% ipython --no-banner

In [1]: import numpy as np

In [2]: np.set_printoptions(precision=3, suppress=True, linewidth=200)

In [3]: def tidy(a):
   ...:     return np.round(a, 3) + 0
   ...: 

In [4]: F = np.load("mat.npy")

In [5]: print(F)
[[ 3.553 -0.204 -2.586]
 [-4.166  0.302  3.511]
 [-2.656  0.447  2.794]
 [-7.527  0.235  6.407]
 [-0.444  0.174  0.29 ]
 [ 2.092 -0.4   -1.941]
 [ 3.991  0.122 -3.61 ]
 [ 2.588  0.424 -2.298]
 [-2.185 -0.136  1.143]
 [-2.983 -0.082  2.422]
 [-4.302 -0.06   2.493]
 [ 0.87  -0.183 -1.198]
 [ 0.063 -0.077 -0.358]]

In [6]: Uu, s, VT = np.linalg.svd(F)

In [7]: print(tidy(s))
[16.043  1.302  0.764]

In [8]: print(np.argmax(s[:-1] / (s[1:] + 1e-6)) + 1)
1

In [9]: B = Uu[:, :1] @ np.diag(s[:1]) @ VT[:1]

In [10]: print(np.linalg.matrix_rank(F, rtol=0.05))
2

In [11]: print(tidy(np.linalg.norm(F - B, 2)), tidy(s[1]))
1.302 1.302

In [12]: print(tidy(np.abs(F - B).max()))
0.625

In [13]: W0 = np.load("layer8.npy")

In [14]: print(W0)
[[1.   0.9  0.81]
 [0.9  1.   0.9 ]
 [0.81 0.9  1.  ]]

In [15]: print(tidy(np.linalg.det(W0.T)))
0.036

In [16]: data = np.array([[4, -2, -3, 0], [0, 4, -2, -3], [-3, 0, 4, -2], [-2, -3, 0, 4]])

In [17]: print(data)
[[ 4 -2 -3  0]
 [ 0  4 -2 -3]
 [-3  0  4 -2]
 [-2 -3  0  4]]

In [18]: print(tidy(np.linalg.det(data.T)))
-159.0

In [19]: print(np.kron(np.eye(2, dtype=int), data))
[[ 4 -2 -3  0  0  0  0  0]
 [ 0  4 -2 -3  0  0  0  0]
 [-3  0  4 -2  0  0  0  0]
 [-2 -3  0  4  0  0  0  0]
 [ 0  0  0  0  4 -2 -3  0]
 [ 0  0  0  0  0  4 -2 -3]
 [ 0  0  0  0 -3  0  4 -2]
 [ 0  0  0  0 -2 -3  0  4]]

In [20]: print(tidy(np.linalg.eigvals(data).sum().real))
16.0

In [21]: print(tidy(np.poly(data)))
[   1.  -16.   78.  -64. -159.]
